% ipython --no-banner

In [1]: import numpy as np

In [2]: np.set_printoptions(suppress=True, linewidth=120)

In [3]: Q, _ = np.linalg.qr(np.array([[-0.3, -2.0, 0.1, 0.3],
   ...:     [0.0, -0.3, 0.5, 1.0],
   ...:     [-0.7, 0.5, 1.9, 0.8],
   ...:     [-0.1, -0.7, 0.0, 1.8],
   ...:     [0.0, -1.8, 0.2, 0.3],
   ...:     [-0.1, -0.2, 0.9, 0.2],
   ...:     [1.0, -1.5, -1.6, 0.9],
   ...:     [0.9, 1.5, -2.1, 0.2],
   ...:     [-0.7, -1.0, 2.3, -0.1],
   ...:     [-0.6, -1.4, 0.1, 0.1],
   ...:     [1.2, 0.8, -1.7, -1.3],
   ...:     [0.3, 0.8, 1.2, -0.5]]))

In [4]: data = Q @ Q.T

In [5]: data.round(2)
Out[5]: 
array([[ 0.26, -0.02, -0.13,  0.02,  0.21, -0.01,  0.15, -0.18,  0.09,  0.21, -0.06, -0.14],
       [-0.02,  0.19,  0.15,  0.24,  0.04,  0.09,  0.17,  0.03,  0.04, -0.1 , -0.11,  0.09],
       [-0.13,  0.15,  0.33,  0.18, -0.1 ,  0.09, -0.16, -0.04,  0.11, -0.1 , -0.26,  0.12],
       [ 0.02,  0.24,  0.18,  0.43,  0.03,  0.04,  0.23,  0.12, -0.08, -0.03, -0.26, -0.1 ],
       [ 0.21,  0.04, -0.1 ,  0.03,  0.24,  0.05,  0.26, -0.17,  0.14,  0.09,  0.03,  0.02],
       [-0.01,  0.09,  0.09,  0.04,  0.05,  0.09,  0.05, -0.08,  0.13, -0.08, -0.01,  0.16],
       [ 0.15,  0.17, -0.16,  0.23,  0.26,  0.05,  0.59,  0.09, -0.05, -0.06,  0.17,  0.04],
       [-0.18,  0.03, -0.04,  0.12, -0.17, -0.08,  0.09,  0.36, -0.32, -0.14,  0.1 , -0.08],
       [ 0.09,  0.04,  0.11, -0.08,  0.14,  0.13, -0.05, -0.32,  0.34,  0.01, -0.06,  0.22],
       [ 0.21, -0.1 , -0.1 , -0.03,  0.09, -0.08, -0.06, -0.14,  0.01,  0.27, -0.14, -0.27],
       [-0.06, -0.11, -0.26, -0.26,  0.03, -0.01,  0.17,  0.1 , -0.06, -0.14,  0.45,  0.19],
       [-0.14,  0.09,  0.12, -0.1 ,  0.02,  0.16,  0.04, -0.08,  0.22, -0.27,  0.19,  0.45]])

In [6]: rng = np.random.default_rng(71128)

In [7]: idx = rng.permutation(12)

In [8]: idx
Out[8]: array([11, 10,  7,  5,  8,  3,  9,  6,  1,  0,  4,  2])

In [9]: out = data[idx][:, idx]

In [10]: np.allclose(out, data)
Out[10]: False

In [11]: np.round(np.sort(np.abs(np.linalg.eigvals(out))), 2) + 0
Out[11]: array([0., 0., 0., 0., 0., 0., 0., 0., 1., 1., 1., 1.])

In [12]: np.trace(out)
Out[12]: np.float64(4.0)

In [13]: np.round(np.diag(out), 2)
Out[13]: array([0.45, 0.45, 0.36, 0.09, 0.34, 0.43, 0.27, 0.59, 0.19, 0.26, 0.24, 0.33])
